% ipython --no-banner

In [1]: import numpy as np

In [2]: import numpy.linalg as la

In [3]: np.set_printoptions(precision=1, suppress=True, linewidth=160)

In [4]: E = np.load("data.npy")

In [5]: E
Out[5]: 
array([[-0.7, -0.6, -1.4, -1.5,  0.9,  1. ,  0.3],
       [-0.4,  0.6,  2.5,  1.2,  1.2,  1.2, -0.3],
       [-0.3, -0.4,  0.2, -0.4, -0.8,  0.1,  0.6],
       [ 2. ,  0.4,  0.8,  1.1, -0.5,  0.1, -0.3],
       [-0.1,  0.1,  2.4,  1.7, -0.9, -2.4,  0.4],
       [ 1.8,  0.3,  0.8,  0. ,  0.1,  0.4, -0.4],
       [ 0.5,  0.6,  0.2, -0.8,  0.6, -2.1, -0.2],
       [-0.9, -1.5, -0.5,  0.1,  1.3, -0.3,  0.4],
       [ 1.1, -0.4,  0.1, -0.1,  1. ,  1.5, -0.4],
       [ 0.3,  0.5, -0.4, -0.7,  0.2,  0.2,  0.3],
       [ 0.7, -0.9,  0.5, -0.4,  0. ,  0.8, -0.4]])

In [6]: out = E / np.sqrt((E ** 2).mean(axis=1, keepdims=True))

In [7]: la.matrix_rank(E - E.mean(axis=1, keepdims=True))
Out[7]: np.int64(6)

In [8]: out = E / la.norm(E, axis=1, keepdims=True)

In [9]: C2 = out @ out.T

In [10]: la.norm(out, axis=1)
Out[10]: array([1., 1., 1., 1., 1., 1., 1., 1., 1., 1., 1.])

In [11]: C2.round(1) + 0
Out[11]: 
array([[ 1. , -0.4,  0.1, -0.7, -0.9, -0.4, -0.2,  0.5,  0.3,  0.6,  0.2],
       [-0.4,  1. , -0.3,  0.3,  0.3,  0.3, -0.2, -0.1,  0.4, -0.4,  0.2],
       [ 0.1, -0.3,  1. , -0.3,  0.1, -0.3, -0.3,  0. , -0.4,  0. ,  0.1],
       [-0.7,  0.3, -0.3,  1. ,  0.4,  0.9,  0. , -0.6,  0.3, -0.2,  0.3],
       [-0.9,  0.3,  0.1,  0.4,  1. ,  0.1,  0.4, -0.2, -0.6, -0.6, -0.3],
       [-0.4,  0.3, -0.3,  0.9,  0.1,  1. ,  0.1, -0.6,  0.6,  0.2,  0.6],
       [-0.2, -0.2, -0.3,  0. ,  0.4,  0.1,  1. ,  0. , -0.4,  0.2, -0.4],
       [ 0.5, -0.1,  0. , -0.6, -0.2, -0.6,  0. ,  1. ,  0. , -0.2,  0. ],
       [ 0.3,  0.4, -0.4,  0.3, -0.6,  0.6, -0.4,  0. ,  1. ,  0.2,  0.7],
       [ 0.6, -0.4,  0. , -0.2, -0.6,  0.2,  0.2, -0.2,  0.2,  1. , -0.1],
       [ 0.2,  0.2,  0.1,  0.3, -0.3,  0.6, -0.4,  0. ,  0.7, -0.1,  1. ]])

In [12]: C2[1]
Out[12]: array([-0.4,  1. , -0.3,  0.3,  0.3,  0.3, -0.2, -0.1,  0.4, -0.4,  0.2])

In [13]: rng = np.random.default_rng(44)

In [14]: lab = rng.permutation(11)

In [15]: lab
Out[15]: array([ 3,  0,  2,  9,  4,  5,  1,  8,  6, 10,  7])

In [16]: out = C2[lab][:, lab]

In [17]: round(float(la.det(out)), 1), round(float(la.det(C2[lab])), 1)
Out[17]: (-0.0, -0.0)

In [18]: np.allclose(out, C2)
Out[18]: False

In [19]: out = np.c_[E[:, :5] @ np.array([[-2, 0, 0, 2, -2],
    ...:     [0, 2, 1, 0, -1],
    ...:     [2, 1, 0, 0, 1],
    ...:     [1, -2, 0, -1, 0],
    ...:     [-1, 0, 0, 1, 1]]), np.array([9, 9, 0, 3, 0, 9, 2, 5, 7, 6, 6])]

In [20]: out.round(1) + 0
Out[20]: 
array([[-3.8,  0.4, -0.6,  1. ,  1.5,  9. ],
       [ 5.8,  1.3,  0.6, -0.8,  3.9,  9. ],
       [ 1.4,  0.2, -0.4, -1. ,  0.4,  0. ],
       [-0.8, -0.6,  0.4,  2.4, -4.1,  3. ],
       [ 7.6, -0.8,  0.1, -2.8,  1.6,  0. ],
       [-2.1,  1.4,  0.3,  3.7, -3. ,  9. ],
       [-2. ,  3. ,  0.6,  2.4, -0.8,  2. ],
       [-0.4, -3.7, -1.5, -0.6,  4.1,  5. ],
       [-3.1, -0.5, -0.4,  3.3, -0.7,  7. ],
       [-2.3,  2. ,  0.5,  1.5, -1.3,  6. ],
       [-0.8, -0.5, -0.9,  1.8,  0. ,  6. ]])

In [21]: la.norm(la.qr(E)[0].T @ out, axis=0) ** 2 / ((out ** 2).sum(axis=0) + 1e-12)
Out[21]: array([1. , 1. , 1. , 1. , 1. , 0.9])

In [22]: np.round(la.norm(out - E @ la.lstsq(E, out)[0], axis=0), 1) + 0
Out[22]: array([0. , 0. , 0. , 0. , 0. , 5.4])

In [23]: F = np.load("out5.npy")

In [24]: F
Out[24]: 
array([[ 0,  0,  0,  0,  0,  0,  0, -3],
       [-1,  0,  0,  0,  0,  0,  0,  0],
       [ 0,  0, -1,  0, -3,  0, -1, -2],
       [ 0,  3,  0,  0,  0,  0, -3,  0],
       [ 0,  0,  0,  0,  0,  0,  0, -3],
       [ 0,  0,  3,  0, -3,  0,  0,  0],
       [ 0,  0,  0,  0,  0,  0, -2,  2],
       [ 0,  0,  0,  0,  0,  2,  0, -3],
       [ 0,  2,  1, -2,  0,  0, -3,  0]])

In [25]: x0 = np.array([0, 1, 2, 2, 1, 1, 0, 0])

In [26]: y = F @ x0

In [27]: beta, lr = np.zeros(8), 1 / la.norm(F, 2) ** 2

In [28]: for i in range(50):
    ...:     beta -= lr * F.T @ (F @ beta - y)
    ...:     if i % 10 == 0: print(i, round(la.norm(F @ beta - y), 1))
    ...: 
0 5.7
10 2.1
20 1.1
30 0.7
40 0.4

In [29]: round(float(la.cond(F)), 1)
Out[29]: 6.2

In [30]: th = np.radians(15)

In [31]: r_ = np.eye(8)

In [32]: r_[3, 3] = r_[4, 4] = np.cos(th)

In [33]: r_[3, 4], r_[4, 3] = -np.sin(th), np.sin(th)

In [34]: r_
Out[34]: 
array([[ 1. ,  0. ,  0. ,  0. ,  0. ,  0. ,  0. ,  0. ],
       [ 0. ,  1. ,  0. ,  0. ,  0. ,  0. ,  0. ,  0. ],
       [ 0. ,  0. ,  1. ,  0. ,  0. ,  0. ,  0. ,  0. ],
       [ 0. ,  0. ,  0. ,  1. , -0.3,  0. ,  0. ,  0. ],
       [ 0. ,  0. ,  0. ,  0.3,  1. ,  0. ,  0. ,  0. ],
       [ 0. ,  0. ,  0. ,  0. ,  0. ,  1. ,  0. ,  0. ],
       [ 0. ,  0. ,  0. ,  0. ,  0. ,  0. ,  1. ,  0. ],
       [ 0. ,  0. ,  0. ,  0. ,  0. ,  0. ,  0. ,  1. ]])

In [35]: out = F @ r_.T

In [36]: np.round(la.det(r_), 1), np.round(np.trace(r_), 1)
Out[36]: (np.float64(1.0), np.float64(7.9))

In [37]: np.abs(out - F).max(axis=0)
Out[37]: array([0. , 0. , 0. , 0.8, 0.5, 0. , 0. , 0. ])

In [38]: F.reshape(-1, 2)
Out[38]: 
array([[ 0,  0],
       [ 0,  0],
       [ 0,  0],
       [ 0, -3],
       [-1,  0],
       [ 0,  0],
       [ 0,  0],
       [ 0,  0],
       [ 0,  0],
       [-1,  0],
       [-3,  0],
       [-1, -2],
       [ 0,  3],
       [ 0,  0],
       [ 0,  0],
       [-3,  0],
       [ 0,  0],
       [ 0,  0],
       [ 0,  0],
       [ 0, -3],
       [ 0,  0],
       [ 3,  0],
       [-3,  0],
       [ 0,  0],
       [ 0,  0],
       [ 0,  0],
       [ 0,  0],
       [-2,  2],
       [ 0,  0],
       [ 0,  0],
       [ 0,  2],
       [ 0, -3],
       [ 0,  2],
       [ 1, -2],
       [ 0,  0],
       [-3,  0]])

In [39]: t3 = F.reshape(9, 2, -1)

In [40]: np.swapaxes(t3, 1, 2)[5]
Out[40]: 
array([[ 0, -3],
       [ 0,  0],
       [ 3,  0],
       [ 0,  0]])

In [41]: t3.transpose(1, 0, 2)
Out[41]: 
array([[[ 0,  0,  0,  0],
        [-1,  0,  0,  0],
        [ 0,  0, -1,  0],
        [ 0,  3,  0,  0],
        [ 0,  0,  0,  0],
        [ 0,  0,  3,  0],
        [ 0,  0,  0,  0],
        [ 0,  0,  0,  0],
        [ 0,  2,  1, -2]],

       [[ 0,  0,  0, -3],
        [ 0,  0,  0,  0],
        [-3,  0, -1, -2],
        [ 0,  0, -3,  0],
        [ 0,  0,  0, -3],
        [-3,  0,  0,  0],
        [ 0,  0, -2,  2],
        [ 0,  2,  0, -3],
        [ 0,  0, -3,  0]]])

In [42]: mat = np.loadtxt("a.csv", delimiter=",")

In [43]: mat
Out[43]: 
array([[10.5,  9.7,  2. , 10.5, 10.3],
       [ 9.9,  8.9, -0.6, 10.2,  9.1],
       [12.3,  9.4,  0.5,  9.6, 10.7],
       [ 8.7, 10.7, -1.6, 10.1, 10.9],
       [ 9.2,  9.3, -1.2,  8.5,  9.9],
       [ 9.3, 10. ,  0.4,  9.9,  9.3],
       [ 9.5, 10.1,  0.5,  9. ,  9.4],
       [ 8. , 10.6,  1. , 10.7, 10.5],
       [10.2,  9. ,  0.8, 11.6, 12. ],
       [ 9.4,  9.5,  2.8,  9.6,  9.9],
       [ 9.3,  9.3, -0.5, 10. , 10.1],
       [ 8.4, 10.4,  0.9, 10.6,  8.8],
       [ 9.7,  9.6, -0.2,  7.5,  9.7],
       [10.8,  9.1,  0. ,  8.8, 10. ],
       [ 8.9,  9.4, -1.6, 10.7,  9.5],
       [12.6, 10.8, -1. , 10.3,  7.7],
       [10.5,  9. ,  0.2,  9.8,  9.8],
       [ 9.7,  9.8, -1.7, 10.6, 10.5],
       [ 9. , 10.9,  0.7,  9.7,  8.5],
       [ 9.9,  8.6,  1.6, 10.6,  8. ],
       [ 9.3, 11.1,  0. ,  9.7, 10.7],
       [ 8.5, 10.2, -1.4, 11.4,  8.2],
       [ 9. ,  7.4,  1.5,  9.2, 11.4],
       [10.8, 12.3,  1. ,  9.3,  9.5],
       [10. ,  9.4, -0.8,  7.4, 11.2],
       [11.3, 10.4,  0. , 11.2, 10. ],
       [ 8.6,  8.5,  0.1, 11.1,  9.4],
       [ 9.6,  9.3,  0.3,  9.7, 10.2],
       [12.1,  9.5, -2.2,  9.9,  9.8]])

In [44]: left, sigma, vt = la.svd(mat)

In [45]: sigma
Out[45]: array([105.9,   6.6,   6.1,   5.7,   4.9])

In [46]: np.argmax(sigma[:-1] / (sigma[1:] + 1e-6)) + 1
Out[46]: np.int64(1)

In [47]: out = left[:, :1] @ np.diag(sigma[:1]) @ vt[:1]

In [48]: la.matrix_rank(mat, rtol=0.05)
Out[48]: np.int64(4)

In [49]: out.round(1) + 0
Out[49]: 
array([[10.3, 10.2,  0.1, 10.3, 10.3],
       [ 9.5,  9.4,  0. ,  9.6,  9.5],
       [10.5, 10.4,  0.1, 10.6, 10.5],
       [10.1, 10. ,  0. , 10.2, 10.1],
       [ 9.2,  9.1,  0. ,  9.3,  9.2],
       [ 9.6,  9.5,  0. ,  9.7,  9.6],
       [ 9.5,  9.4,  0. ,  9.6,  9.5],
       [10. ,  9.9,  0. , 10. ,  9.9],
       [10.7, 10.6,  0.1, 10.8, 10.7],
       [ 9.6,  9.5,  0. ,  9.7,  9.6],
       [ 9.7,  9.6,  0. ,  9.8,  9.7],
       [ 9.6,  9.5,  0. ,  9.6,  9.5],
       [ 9.1,  9. ,  0. ,  9.2,  9.1],
       [ 9.7,  9.6,  0. ,  9.8,  9.7],
       [ 9.6,  9.5,  0. ,  9.7,  9.6],
       [10.4, 10.3,  0.1, 10.4, 10.3],
       [ 9.8,  9.7,  0. ,  9.9,  9.8],
       [10.2, 10.1,  0. , 10.2, 10.1],
       [ 9.5,  9.4,  0. ,  9.6,  9.5],
       [ 9.3,  9.2,  0. ,  9.4,  9.3],
       [10.2, 10.1,  0. , 10.3, 10.2],
       [ 9.6,  9.5,  0. ,  9.7,  9.6],
       [ 9.3,  9.2,  0. ,  9.3,  9.3],
       [10.5, 10.4,  0.1, 10.6, 10.5],
       [ 9.5,  9.4,  0. ,  9.6,  9.5],
       [10.7, 10.6,  0.1, 10.8, 10.7],
       [ 9.4,  9.3,  0. ,  9.5,  9.4],
       [ 9.7,  9.6,  0. ,  9.8,  9.7],
       [10.3, 10.2,  0.1, 10.4, 10.3]])

In [50]: la.matrix_rank(out)
Out[50]: np.int64(1)
